% python3 -q
>>> import numpy as np
>>> from numpy import linalg as LA
>>> np.set_printoptions(suppress=True, linewidth=100)
>>> W0 = np.load("arr.npy")
>>> W0
array([[ -4. ,  -2. , -13. ],
       [ -3.7,  -2.1,  -4. ],
       [  4. ,   2. ,   4.1],
       [  6. ,   2.9,  12. ],
       [  0. ,   0. ,  -6.1],
       [  2.1,   0.9,   4.9],
       [  2.1,   1.1,   5. ]])
>>> vec = np.array([0, 1, 4])
>>> np.einsum("ij,j->i", W0, vec)
array([-54. , -18.1,  18.4,  50.9, -24.4,  20.5,  21.1])
>>> np.sign((W0 @ vec).round(6))
array([-1., -1.,  1.,  1., -1.,  1.,  1.])
>>> W0 @ (2 * vec)
array([-108. ,  -36.2,   36.8,  101.8,  -48.8,   41. ,   42.2])
>>> (W0 * vec).sum(axis=1)
array([-54. , -18.1,  18.4,  50.9, -24.4,  20.5,  21.1])
>>> W0 @ np.ones(3)
array([-19. ,  -9.8,  10.1,  20.9,  -6.1,   7.9,   8.2])
>>> np.argsort(-LA.norm(W0, axis=0).round(6), kind="stable")[:3]
array([2, 0, 1])
>>> [round(float(x), 1) for x in LA.svd(W0, compute_uv=False)[:3]]
[22.9, 4.4, 0.3]
>>> round(LA.norm(W0, 2) / LA.norm(W0), 1)
np.float64(1.0)
>>> P = W0 @ LA.solve(W0.T @ W0, W0.T)
>>> P.round(1) + 0
array([[ 0.5,  0.1,  0.1, -0.2,  0.4, -0.1, -0.2],
       [ 0.1,  0.8, -0.2,  0. , -0.1,  0.3, -0.2],
       [ 0.1, -0.2,  0.3,  0.3,  0.3,  0.1,  0. ],
       [-0.2,  0. ,  0.3,  0.5,  0.1,  0.3,  0.1],
       [ 0.4, -0.1,  0.3,  0.1,  0.5,  0. , -0.1],
       [-0.1,  0.3,  0.1,  0.3,  0. ,  0.3,  0. ],
       [-0.2, -0.2,  0. ,  0.1, -0.1,  0. ,  0.1]])
>>> np.round((np.eye(7) - P) @ W0, 1) + 0
array([[0., 0., 0.],
       [0., 0., 0.],
       [0., 0., 0.],
       [0., 0., 0.],
       [0., 0., 0.],
       [0., 0., 0.],
       [0., 0., 0.]])
>>> arr = np.array([[-4, -7, 3, -5, -5, 1],
...     [-1, 1, 7, -3, 3, -9],
...     [-4, -7, 3, -5, -5, 1]])
>>> # null space of dimension 4
>>> round(float(LA.norm(arr, 2) / LA.norm(arr)), 1)
0.8
>>> [round(float(x), 1) for x in LA.svd(arr, compute_uv=False)[:3]]
[15.9, 12.2, 0.0]
>>> LA.cond(arr) > 100
np.True_
>>> vec = np.array([-2, 2, 3, 0, -3, 2])
>>> a = np.maximum(arr @ vec, 0)
>>> np.maximum(arr @ (3 * vec), 0)
array([60,  0, 60])
>>> np.round(np.tanh(arr @ vec), 1)
array([ 1., -1.,  1.])
>>> T = np.stack([arr, 5 * arr, arr[::-1]])
>>> np.round(LA.norm(T, axis=(1, 2)), 1)
array([ 20., 100.,  20.])
>>> T.shape
(3, 3, 6)
>>> LA.matrix_rank(arr)
np.int64(2)
>>> np.count_nonzero(arr)
np.int64(18)
>>> arr.sum(axis=1)
array([-17,  -2, -17])
>>> np.unravel_index(np.abs(arr).argmax(), arr.shape)
(np.int64(1), np.int64(5))
>>> arr[3]
Traceback (most recent call last):
  File "<python-input-33>", line 1, in <module>
    arr[3]
    ~~~^^^
IndexError: index 3 is out of bounds for axis 0 with size 3
>>> np.round(LA.svd(arr, compute_uv=False), 1) + 0
array([15.9, 12.2,  0. ])
>>> np.abs(np.diag(LA.qr(arr)[1])) > 1e-9
array([ True,  True, False])
>>> LA.lstsq(arr[:-1].T, arr[-1])[2]
np.int32(2)
>>> np.round(arr @ LA.pinv(arr) @ arr, 1)
array([[-4., -7.,  3., -5., -5.,  1.],
       [-1.,  1.,  7., -3.,  3., -9.],
       [-4., -7.,  3., -5., -5.,  1.]])
>>> np.unique(arr.round(6), axis=0).shape
(2, 6)
>>> X = np.loadtxt("data.csv", delimiter=",")
>>> X.round(1)
array([[ 1.9,  0.6, -2.1, -0.8],
       [ 0.3,  2.6,  0.6,  1.2],
       [ 2.1, -0.4,  2. , -0.7],
       [-1. ,  1.2,  0.4, -2.5]])
>>> B = LA.inv(X)
>>> np.round(LA.det(X) * B, 1)
array([[-16.9,  -3. , -18.9,   8.9],
       [ -5.8, -23.7,   3.9, -10.8],
       [ 18.9,  -5.8, -17.9,  -3.9],
       [  7.1, -11.1,   6.1,  22.8]])
>>> np.allclose(B, X.T)
False
>>> (np.abs(B) > 1e-9).astype(int)
array([[1, 1, 1, 1],
       [1, 1, 1, 1],
       [1, 1, 1, 1],
       [1, 1, 1, 1]])
>>> np.round(X @ B, 1) + 0
array([[1., 0., 0., 0.],
       [0., 1., 0., 0.],
       [0., 0., 1., 0.],
       [0., 0., 0., 1.]])
>>> B.round(1) + 0
array([[ 0.2,  0. ,  0.2, -0.1],
       [ 0.1,  0.3,  0. ,  0.1],
       [-0.2,  0.1,  0.2,  0. ],
       [-0.1,  0.1, -0.1, -0.3]])
>>> round(LA.cond(X), 1)
np.float64(1.0)
>>> rng = np.random.default_rng(547668)
>>> B = X + rng.integers(-2, 3, (4, 1)) @ rng.integers(-2, 3, (1, 4))
>>> B.round(1)
array([[ 1.9,  0.6, -2.1, -0.8],
       [ 0.3,  2.6,  0.6,  1.2],
       [ 1.1, -1.4,  2. ,  0.3],
       [-1. ,  1.2,  0.4, -2.5]])
>>> LA.matrix_rank(B - X, tol=1e-8)
np.int64(1)
>>> np.round(LA.svd(B - X, compute_uv=False), 1)
array([1.7, 0. , 0. , 0. ])
>>> J = np.array([[35.0, 20.0, 14.0, -27.0],
...     [0.0, 2.0, 0.0, 0.0],
...     [78.0, 46.0, 23.0, -53.0],
...     [78.0, 46.0, 28.0, -58.0]])
>>> np.argsort(-LA.norm(J, axis=0).round(6), kind="stable")[:3]
array([0, 3, 1])
>>> LA.cond(J) > 100
np.True_
>>> Q = J.astype(float).copy()
>>> for j in range(4):
...     Q[:, j] -= Q[:, :j] @ (Q[:, :j].T @ Q[:, j])
...     Q[:, j] /= LA.norm(Q[:, j])
... 
>>> np.round(Q.T @ J, 1) + 0
array([[115.7,  68.1,  38.6, -83. ],
       [  0. ,   2.1,  -0.7,   0.6],
       [  0. ,   0. ,   4.2,  -4. ],
       [  0. ,   0. ,   0. ,   0.4]])
>>> Q.round(1)
array([[ 0.3, -0.3,  0.5,  0.8],
       [ 0. ,  1. ,  0.2,  0.2],
       [ 0.7,  0.1, -0.7,  0.2],
       [ 0.7,  0.1,  0.5, -0.6]])
>>> np.round(Q.T @ Q, 1) + 0
array([[1., 0., 0., 0.],
       [0., 1., 0., 0.],
       [0., 0., 1., 0.],
       [0., 0., 0., 1.]])
>>> T = np.stack([J, -1 * J, J[::-1]])
>>> T.sum(axis=0)
array([[ 78.,  46.,  28., -58.],
       [ 78.,  46.,  23., -53.],
       [  0.,   2.,   0.,   0.],
       [ 35.,  20.,  14., -27.]])
>>> T.shape
(3, 4, 4)
>>> LA.matrix_rank(T)
array([4, 4, 4])
>>> m1 = np.loadtxt("block14.csv", delimiter=",")
>>> m1
array([[-1.,  0., -3.,  2.,  2.,  1.],
       [-2., -1., -3., -3.,  2.,  0.],
       [ 0., -3.,  0.,  2., -3., -1.],
       [-3.,  1., -2.,  3., -3., -1.],
       [ 1., -3.,  0.,  3., -1., -2.],
       [ 0.,  0.,  0.,  0.,  0.,  5.]])
>>> Uu, sv, Vt = LA.svd(m1)
>>> sv.round(1)
array([7.9, 5.9, 5.1, 4.2, 3.2, 0.2])
>>> B = Uu[:, :5] @ np.diag(sv[:5]) @ Vt[:5]
>>> round(LA.norm(m1 - B, 2), 1), round(float(sv[5]), 1)
(np.float64(0.2), 0.2)
>>> LA.matrix_rank(B)
np.int64(5)
>>> round(float(np.abs(m1 - B).max()), 1)
0.1
>>> z = rng.permutation(6)
>>> B = m1[:, z] * rng.choice([-1, 1], 6)
>>> B
array([[ 1.,  1., -2.,  0.,  3.,  2.],
       [ 2.,  0., -2., -1.,  3., -3.],
       [-0., -1.,  3., -3., -0.,  2.],
       [ 3., -1.,  3.,  1.,  2.,  3.],
       [-1., -2.,  1., -3., -0.,  3.],
       [-0.,  5., -0.,  0., -0.,  0.]])
>>> Uu, _, Vt = LA.svd(m1.T @ B)
>>> np.round(Uu @ Vt, 1) + 0
array([[-1.,  0.,  0.,  0.,  0.,  0.],
       [ 0.,  0.,  0.,  1.,  0.,  0.],
       [ 0.,  0.,  0.,  0., -1.,  0.],
       [ 0.,  0.,  0.,  0.,  0.,  1.],
       [ 0.,  0., -1.,  0.,  0.,  0.],
       [ 0.,  1.,  0.,  0.,  0.,  0.]])
>>> z
array([0, 5, 4, 1, 2, 3])
>>> np.round(LA.lstsq(m1, B)[0], 1) + 0
array([[-1.,  0.,  0.,  0.,  0.,  0.],
       [ 0.,  0.,  0.,  1.,  0.,  0.],
       [ 0.,  0.,  0.,  0., -1.,  0.],
       [ 0.,  0.,  0.,  0.,  0.,  1.],
       [ 0.,  0., -1.,  0.,  0.,  0.],
       [ 0.,  1.,  0.,  0.,  0.,  0.]])
>>> K = np.array([[6, 5, 2],
...     [15, 11, 2],
...     [0, 0, 2],
...     [0, 0, 2],
...     [0, 0, 2],
...     [0, 1, 2],
...     [12, 9, 2],
...     [12, 9, 2],
...     [3, 3, 2],
...     [0, 0, 2],
...     [0, 0, 2],
...     [0, 0, 2],
...     [6, 5, 2],
...     [0, 1, 2],
...     [15, 11, 2],
...     [0, 0, 2]])
>>> # row 3 repeats row 2
>>> P = K @ LA.solve(K.T @ K, K.T)
>>> np.round(np.trace(P), 1)
np.float64(3.0)
>>> A = np.load("layer16.npy")
>>> A
array([[ 0, -2, -2,  1],
       [ 2, -2, -6,  3],
       [ 3, -1, -6,  3]])
>>> T = np.stack([A, -1 * A, A[::-1]])
>>> T.shape
(3, 3, 4)
>>> LA.matrix_rank(T)
array([3, 3, 3])
>>> LA.matrix_rank(T.reshape(3, -1))
np.int64(2)
>>> theta = np.radians(90)
>>> r_ = np.eye(6)
>>> r_[3, 3] = r_[2, 2] = np.cos(theta)
>>> r_[3, 2], r_[2, 3] = -np.sin(theta), np.sin(theta)
>>> r_.round(1) + 0
array([[ 1.,  0.,  0.,  0.,  0.,  0.],
       [ 0.,  1.,  0.,  0.,  0.,  0.],
       [ 0.,  0.,  0.,  1.,  0.,  0.],
       [ 0.,  0., -1.,  0.,  0.,  0.],
       [ 0.,  0.,  0.,  0.,  1.,  0.],
       [ 0.,  0.,  0.,  0.,  0.,  1.]])
>>> B = m1 @ r_.T
>>> np.allclose(m1 @ m1.T, B @ B.T)
True
>>> np.allclose(LA.norm(m1, axis=1), LA.norm(B, axis=1))
True
>>> def softmax(z):
...     e = np.exp(z - z.max(axis=-1, keepdims=True))
...     return e / e.sum(axis=-1, keepdims=True)
... 
>>> np.round(softmax(A[2] + 3), 1) + 0
array([0.5, 0. , 0. , 0.5])
>>> np.round(softmax(A[2]), 1) + 0
array([0.5, 0. , 0. , 0.5])
>>> np.round(softmax(10 * A[2]), 1) + 0
array([0.5, 0. , 0. , 0.5])
>>> np.round(softmax(A).sum(axis=1), 1)
array([1., 1., 1.])
>>> S = A @ A.T / np.sqrt(4)
>>> softmax(S).round(6).argmax(axis=1)
array([1, 1, 2])
>>> np.round(softmax(S), 1) + 0
array([[0. , 0.7, 0.3],
       [0. , 0.5, 0.5],
       [0. , 0.3, 0.7]])
>>> np.round(softmax(S + np.triu(np.full(S.shape, -np.inf), 1)), 1) + 0
array([[1. , 0. , 0. ],
       [0. , 1. , 0. ],
       [0. , 0.3, 0.7]])
>>> B = np.array([[-1, 1], [3, 3], [-1, -3]])
>>> data = np.kron(np.eye(3, dtype=int), B)
>>> data
array([[-1,  1,  0,  0,  0,  0],
       [ 3,  3,  0,  0,  0,  0],
       [-1, -3,  0,  0,  0,  0],
       [ 0,  0, -1,  1,  0,  0],
       [ 0,  0,  3,  3,  0,  0],
       [ 0,  0, -1, -3,  0,  0],
       [ 0,  0,  0,  0, -1,  1],
       [ 0,  0,  0,  0,  3,  3],
       [ 0,  0,  0,  0, -1, -3]])
>>> B = np.c_[data[:, :1] @ np.array([[3]]), np.array([1, 2, 2, 5, 1, 1, 5, 2, 5])]
>>> B
array([[-3,  1],
       [ 9,  2],
       [-3,  2],
       [ 0,  5],
       [ 0,  1],
       [ 0,  1],
       [ 0,  5],
       [ 0,  2],
       [ 0,  5]])
>>> np.round(LA.lstsq(data, B[:, 0])[0], 1) + 0
array([3., 0., 0., 0., 0., 0.])
>>> LA.matrix_rank(np.c_[data, B])
np.int64(7)
